In [1]: import numpy as np

In [2]: np.set_printoptions(precision=3, suppress=True, linewidth=200)

In [3]: def rd(a):
   ...:     return np.round(a, 3) + 0
   ...: 

In [4]: J = np.loadtxt("test11.csv", delimiter=",")

In [5]: J
Out[5]: 
array([[ 3.114, -4.348, -4.701],
       [ 4.694,  4.576, -1.676],
       [-6.432,  4.836, -0.605],
       [-0.768,  2.415, -2.235]])

In [6]: rd(np.linalg.norm(J[1] - J[2]))
Out[6]: np.float64(11.18)

In [7]: rd(np.linalg.norm(J, 1)), rd(np.linalg.norm(J, np.inf))
Out[7]: (np.float64(16.175), np.float64(12.163))

In [8]: print(rd(np.linalg.norm(J) ** 2 / np.linalg.norm(J, 2) ** 2))
1.73

In [9]: print(rd(np.linalg.norm(J, 2)))
10.0

In [10]: rd(np.linalg.norm(J, axis=0))
Out[10]: array([8.584, 8.31 , 5.502])

In [11]: np.linalg.norm(J, axis=1).argmax()
Out[11]: np.int64(2)

In [12]: blk = np.stack([J, 3 * J, J[::-1]])

In [13]: np.linalg.matrix_rank(blk.reshape(3, -1))
Out[13]: np.int64(2)

In [14]: rd(np.linalg.norm(blk, axis=(1, 2)))
Out[14]: array([13.154, 39.462, 13.154])

In [15]: blk.shape
Out[15]: (3, 4, 3)

In [16]: np.linalg.matrix_rank(blk)
Out[16]: array([3, 3, 3])

In [17]: (blk @ J.T).shape
Out[17]: (3, 4, 4)

In [18]: feats = np.array([[18, 27, 9, 18], [10, 15, 5, 10], [0, 0, 0, 0]])

In [19]: print(feats)
[[18 27  9 18]
 [10 15  5 10]
 [ 0  0  0  0]]

In [20]: rk = np.linalg.matrix_rank(feats)

In [21]: rk
Out[21]: np.int64(1)

In [22]: N = np.linalg.svd(feats)[2][rk:].T

In [23]: N.shape
Out[23]: (4, 3)

In [24]: [int(np.linalg.matrix_rank(np.delete(feats, i, axis=0))) for i in range(3)]
Out[24]: [1, 1, 1]

In [25]: print(np.allclose(feats @ N, 0))
True

In [26]: [int(np.linalg.matrix_rank(feats[:i])) for i in range(1, len(feats) + 1)]
Out[26]: [1, 1, 1]

In [27]: print([int(np.linalg.matrix_rank(feats[:, :j + 1])) for j in range(4)])
[1, 1, 1, 1]

In [28]: np.linalg.matrix_rank(feats.T @ feats), np.linalg.matrix_rank(feats @ feats.T)
Out[28]: (np.int64(1), np.int64(1))

In [29]: other = np.array([[1, 1], [1, -1]])

In [30]: rng = np.random.default_rng(479220)

In [31]: arr = np.kron(other, np.kron(other, other))[rng.permutation(8)][:4]

In [32]: print(arr)
[[ 1  1 -1 -1  1  1 -1 -1]
 [ 1 -1  1 -1  1 -1  1 -1]
 [ 1  1 -1 -1 -1 -1  1  1]
 [ 1  1  1  1  1  1  1  1]]

In [33]: other = arr / np.linalg.norm(arr, axis=1, keepdims=True)

In [34]: C2 = other @ other.T

In [35]: np.argwhere(np.triu(np.abs(C2) > 0.95, 1))
Out[35]: array([], shape=(0, 2), dtype=int64)

In [36]: (np.abs(C2) > 0.9).astype(int)
Out[36]: 
array([[1, 0, 0, 0],
       [0, 1, 0, 0],
       [0, 0, 1, 0],
       [0, 0, 0, 1]])

In [37]: (C2 - 2 * np.eye(4)).round(6).argmax(axis=1)
Out[37]: array([1, 0, 0, 0])

In [38]: r0 = np.array([-1, -2])

In [39]: np.polyval(r0, arr[1])
Out[39]: array([-3, -1, -3, -1, -3, -1, -3, -1])

In [40]: print(np.correlate(arr[1], arr[3], "full"))
[ 1  0  1  0  1  0  1  0 -1  0 -1  0 -1  0 -1]

In [41]: np.array([np.convolve(row, r0, "same") for row in arr])
Out[41]: 
array([[-1, -3, -1,  3,  1, -3, -1,  3],
       [-1, -1,  1, -1,  1, -1,  1, -1],
       [-1, -3, -1,  3,  3,  3,  1, -3],
       [-1, -3, -3, -3, -3, -3, -3, -3]])

In [42]: def softmax(z):
    ...:     e = np.exp(z - z.max(axis=-1, keepdims=True))
    ...:     return e / e.sum(axis=-1, keepdims=True)
    ...: 

In [43]: rd(softmax(arr[2] + 5))
Out[43]: array([0.22, 0.22, 0.03, 0.03, 0.03, 0.03, 0.22, 0.22])

In [44]: rd(softmax(10 * arr[2]))
Out[44]: array([0.25, 0.25, 0.  , 0.  , 0.  , 0.  , 0.25, 0.25])

In [45]: rd(softmax(arr[2]))
Out[45]: array([0.22, 0.22, 0.03, 0.03, 0.03, 0.03, 0.22, 0.22])

In [46]: S = arr @ arr.T / np.sqrt(8)

In [47]: rd(softmax(S + np.triu(np.full(S.shape, -np.inf), 1)))
Out[47]: 
array([[1.   , 0.   , 0.   , 0.   ],
       [0.056, 0.944, 0.   , 0.   ],
       [0.053, 0.053, 0.894, 0.   ],
       [0.05 , 0.05 , 0.05 , 0.849]])

In [48]: rd(softmax(S))
Out[48]: 
array([[0.849, 0.05 , 0.05 , 0.05 ],
       [0.05 , 0.849, 0.05 , 0.05 ],
       [0.05 , 0.05 , 0.849, 0.05 ],
       [0.05 , 0.05 , 0.05 , 0.849]])

In [49]: other = arr / np.sqrt((arr ** 2).mean(axis=1, keepdims=True))

In [50]: arr - arr.mean(axis=1, keepdims=True)
Out[50]: 
array([[ 1.,  1., -1., -1.,  1.,  1., -1., -1.],
       [ 1., -1.,  1., -1.,  1., -1.,  1., -1.],
       [ 1.,  1., -1., -1., -1., -1.,  1.,  1.],
       [ 0.,  0.,  0.,  0.,  0.,  0.,  0.,  0.]])

In [51]: np.linalg.matrix_rank(other) == np.linalg.matrix_rank(arr)
Out[51]: np.True_

In [52]: rd(np.linalg.norm(other, axis=1))
Out[52]: array([2.828, 2.828, 2.828, 2.828])

In [53]: E = np.loadtxt("block1.csv", delimiter=",")

In [54]: E
Out[54]: 
array([[ 4.,  3.,  3.],
       [ 3., 12.,  9.],
       [ 3.,  9., 12.]])

In [55]: L = np.linalg.cholesky(E)

In [56]: L @ L.T
Out[56]: 
array([[ 4.,  3.,  3.],
       [ 3., 12.,  9.],
       [ 3.,  9., 12.]])

In [57]: print(rd(np.prod(np.diag(L)) ** 2), rd(np.linalg.det(E)))
198.0 198.0

In [58]: rd(E / np.sqrt(np.outer(np.diag(E), np.diag(E))))
Out[58]: 
array([[1.   , 0.433, 0.433],
       [0.433, 1.   , 0.75 ],
       [0.433, 0.75 , 1.   ]])

In [59]: vals, evecs = np.linalg.eigh(E)

In [60]: print(vals.sum(), np.trace(E))
28.0 28.0

In [61]: np.unique(vals.round(6) + 0, return_counts=True)[1]
Out[61]: array([2, 1])

In [62]: print((vals > 1e-8).sum(), (vals < -1e-8).sum())
3 0

In [63]: np.abs(evecs[:, -1]).round(6).argmax()
Out[63]: np.int64(1)

In [64]: rd(evecs @ np.diag(vals) @ evecs.T)
Out[64]: 
array([[ 4.,  3.,  3.],
       [ 3., 12.,  9.],
       [ 3.,  9., 12.]])

In [65]: rd(evecs.T @ E @ evecs)
Out[65]: 
array([[ 3.,  0.,  0.],
       [ 0.,  3.,  0.],
       [ 0.,  0., 22.]])

In [66]: rd(np.linalg.eigvalsh(E + 4 * np.eye(3)))
Out[66]: array([ 7.,  7., 26.])

In [67]: np.allclose(E @ E.T, E.T @ E)
Out[67]: True

In [68]: (E + E.T) / 2
Out[68]: 
array([[ 4.,  3.,  3.],
       [ 3., 12.,  9.],
       [ 3.,  9., 12.]])

In [69]: print(rd(np.sort(np.abs(np.linalg.eigvals(E)))))
[ 3.  3. 22.]

In [70]: print(rd(np.abs(np.linalg.eigvals(E)).max()))
22.0

In [71]: mat = np.loadtxt("mat.csv", delimiter=",")

In [72]: mat
Out[72]: 
array([[1.   , 0.2  , 0.04 , 0.008],
       [0.2  , 1.   , 0.2  , 0.04 ],
       [0.04 , 0.2  , 1.   , 0.2  ],
       [0.008, 0.04 , 0.2  , 1.   ]])

In [73]: vals, evecs = np.linalg.eig(mat)

In [74]: rd(np.prod(vals))
Out[74]: np.float64(0.885)

In [75]: L = np.linalg.cholesky(mat)

In [76]: np.linalg.eigvalsh(mat).min() > 0
Out[76]: np.True_

In [77]: rd(softmax(mat[1]))
Out[77]: array([0.197, 0.438, 0.197, 0.168])

In [78]: rd(softmax(10 * mat[1]))
Out[78]: array([0.   , 0.999, 0.   , 0.   ])

In [79]: S = mat @ mat.T / np.sqrt(4)

In [80]: softmax(S).round(6).argmax(axis=1)
Out[80]: array([0, 1, 2, 3])

In [81]: vals, evecs = np.linalg.eigh(mat)

In [82]: rd(vals.sum()), np.trace(mat)
Out[82]: (np.float64(4.0), np.float64(4.0))

In [83]: rd(np.linalg.svd(mat, compute_uv=False))
Out[83]: array([1.362, 1.083, 0.846, 0.709])

In [84]: (vals > 1e-8).sum(), (vals < -1e-8).sum()
Out[84]: (np.int64(4), np.int64(0))

In [85]: print(rd(vals))
[0.709 0.846 1.083 1.362]

In [86]: rd(evecs.T @ mat @ evecs)
Out[86]: 
array([[0.709, 0.   , 0.   , 0.   ],
       [0.   , 0.846, 0.   , 0.   ],
       [0.   , 0.   , 1.083, 0.   ],
       [0.   , 0.   , 0.   , 1.362]])

In [87]: rd(evecs @ np.diag(vals) @ evecs.T)
Out[87]: 
array([[1.   , 0.2  , 0.04 , 0.008],
       [0.2  , 1.   , 0.2  , 0.04 ],
       [0.04 , 0.2  , 1.   , 0.2  ],
       [0.008, 0.04 , 0.2  , 1.   ]])

In [88]: np.abs(evecs[:, -1]).round(6).argmax()
Out[88]: np.int64(1)

In [89]: labels = rng.permutation(4)

In [90]: labels
Out[90]: array([2, 1, 0, 3])

In [91]: other = mat[labels][:, labels]

In [92]: print(rd(np.sort(np.abs(np.linalg.eigvals(other)))))
[0.709 0.846 1.083 1.362]

In [93]: np.diag(other)
Out[93]: array([1., 1., 1., 1.])

In [94]: np.allclose(other, mat)
Out[94]: False

In [95]: F = np.loadtxt("arr.csv", delimiter=",")

In [96]: F
Out[96]: 
array([[1., 0., 0., 0.],
       [0., 1., 0., 0.],
       [0., 0., 1., 0.],
       [0., 0., 0., 1.]])

In [97]: other = F[0, 0] * F[1:] - np.outer(F[1:, 0], F[0])

In [98]: other
Out[98]: 
array([[0., 1., 0., 0.],
       [0., 0., 1., 0.],
       [0., 0., 0., 1.]])

In [99]: print(F[:, 0] / F[0, 0])
[1. 0. 0. 0.]

In [100]: np.linalg.matrix_rank(other), np.linalg.matrix_rank(F)
Out[100]: (np.int64(3), np.int64(4))

In [101]: np.flatnonzero(~other.round(6).any(axis=1))
Out[101]: array([], dtype=int64)

In [102]: rd(np.linalg.matrix_power(F, 100))
Out[102]: 
array([[1., 0., 0., 0.],
       [0., 1., 0., 0.],
       [0., 0., 1., 0.],
       [0., 0., 0., 1.]])

In [103]: rd(np.sort(np.abs(np.linalg.eigvals(F)))[::-1])
Out[103]: array([1., 1., 1., 1.])

In [104]: print(F.sum(axis=1))
[1. 1. 1. 1.]

In [105]: p = np.eye(4)[0]

In [106]: for _ in range(5):
     ...:     p = p @ F
     ...:     print(p.round(3))
     ...: 
[1. 0. 0. 0.]
[1. 0. 0. 0.]
[1. 0. 0. 0.]
[1. 0. 0. 0.]
[1. 0. 0. 0.]

In [107]: W1 = np.array([[1, 0], [6, 4], [5, 7], [4, 8]])

In [108]: c = np.array([2, 0])

In [109]: act = np.maximum(F @ W1 + c, 0)

In [110]: np.linalg.matrix_rank(act)
Out[110]: np.int64(2)

In [111]: W2 = np.array([[2, 2], [1, 1]])

In [112]: (act @ W2).round(6).argmax(axis=1)
Out[112]: array([0, 0, 0, 0])

In [113]: act @ W2
Out[113]: 
array([[ 6.,  6.],
       [20., 20.],
       [21., 21.],
       [20., 20.]])

In [114]: other = arr[0, 0] * arr[1:] - np.outer(arr[1:, 0], arr[0])

In [115]: other
Out[115]: 
array([[ 0, -2,  2,  0,  0, -2,  2,  0],
       [ 0,  0,  0,  0, -2, -2,  2,  2],
       [ 0,  0,  2,  2,  0,  0,  2,  2]])

In [116]: print(np.flatnonzero(~other.round(6).any(axis=1)))
[]

In [117]: np.linalg.matrix_rank(other), np.linalg.matrix_rank(arr)
Out[117]: (np.int64(3), np.int64(4))

In [118]: r0, g = other[1], other[2]

In [119]: print(r0 @ g)
8

In [120]: p = (r0 @ g) / (r0 @ r0) * r0

In [121]: p
Out[121]: array([ 0.,  0.,  0.,  0., -1., -1.,  1.,  1.])

In [122]: g - p
Out[122]: array([0., 0., 2., 2., 1., 1., 1., 1.])

In [123]: np.outer(r0, g)
Out[123]: 
array([[ 0,  0,  0,  0,  0,  0,  0,  0],
       [ 0,  0,  0,  0,  0,  0,  0,  0],
       [ 0,  0,  0,  0,  0,  0,  0,  0],
       [ 0,  0,  0,  0,  0,  0,  0,  0],
       [ 0,  0, -4, -4,  0,  0, -4, -4],
       [ 0,  0, -4, -4,  0,  0, -4, -4],
       [ 0,  0,  4,  4,  0,  0,  4,  4],
       [ 0,  0,  4,  4,  0,  0,  4,  4]])

In [124]: A = np.loadtxt("layer1.csv", delimiter=",")

In [125]: A
Out[125]: 
array([[ 0.7  , -0.1  , -0.3  ],
       [ 1.031,  0.062, -0.306]])

In [126]: W1 = np.array([[2, -2], [0, -2], [0, 2]])

In [127]: c = np.array([-2, 3])

In [128]: act = np.maximum(A @ W1 + c, 0)

In [129]: (act > 0).astype(int)
Out[129]: 
array([[0, 1],
       [1, 1]])

In [130]: W2 = np.array([[-3, -1, -4], [4, 2, 5]])

In [131]: W1 @ W2
Out[131]: 
array([[-14,  -6, -18],
       [ -8,  -4, -10],
       [  8,   4,  10]])

In [132]: other = np.array([[2, 1], [3, 2], [3, 3]])

In [133]: np.linalg.matrix_rank(np.vstack([A, other.T]))
Out[133]: np.int64(3)

In [134]: rd(A @ other)
Out[134]: 
array([[ 0.2  , -0.4  ],
       [ 1.33 ,  0.237]])

In [135]: print(rd(np.einsum("ij,ij->i", A, A)))
[0.59 1.16]

In [136]: M = np.load("x.npy")

In [137]: M
Out[137]: 
array([[-1, -2,  2],
       [ 2, -1, -2],
       [-2,  2, -1]])

In [138]: other = M / np.sqrt((M ** 2).mean(axis=1, keepdims=True))

In [139]: rd(other[0])
Out[139]: array([-0.577, -1.155,  1.155])

In [140]: np.allclose(M, M.T)
Out[140]: False

In [141]: rd(np.abs(np.linalg.eigvals(M)).max())
Out[141]: np.float64(3.606)

In [142]: np.trace(M)
Out[142]: np.int64(-3)

In [143]: print(np.linalg.matrix_power(M, 2))
[[-7  8  0]
 [ 0 -7  8]
 [ 8  0 -7]]

In [144]: rd(np.sort(np.abs(np.linalg.eigvals(M))))
Out[144]: array([1.   , 3.606, 3.606])

In [145]: (M - M.T) / 2
Out[145]: 
array([[ 0., -2.,  2.],
       [ 2.,  0., -2.],
       [-2.,  2.,  0.]])

In [146]: np.allclose(M @ M.T, M.T @ M)
Out[146]: True

In [147]: (M + M.T) / 2
Out[147]: 
array([[-1.,  0.,  0.],
       [ 0., -1.,  0.],
       [ 0.,  0., -1.]])

In [148]: print(rd(np.linalg.det(M[::-1])))
13.0

In [149]: rd(np.linalg.eigvals(M))
Out[149]: array([-1.+3.464j, -1.-3.464j, -1.+0.j   ])
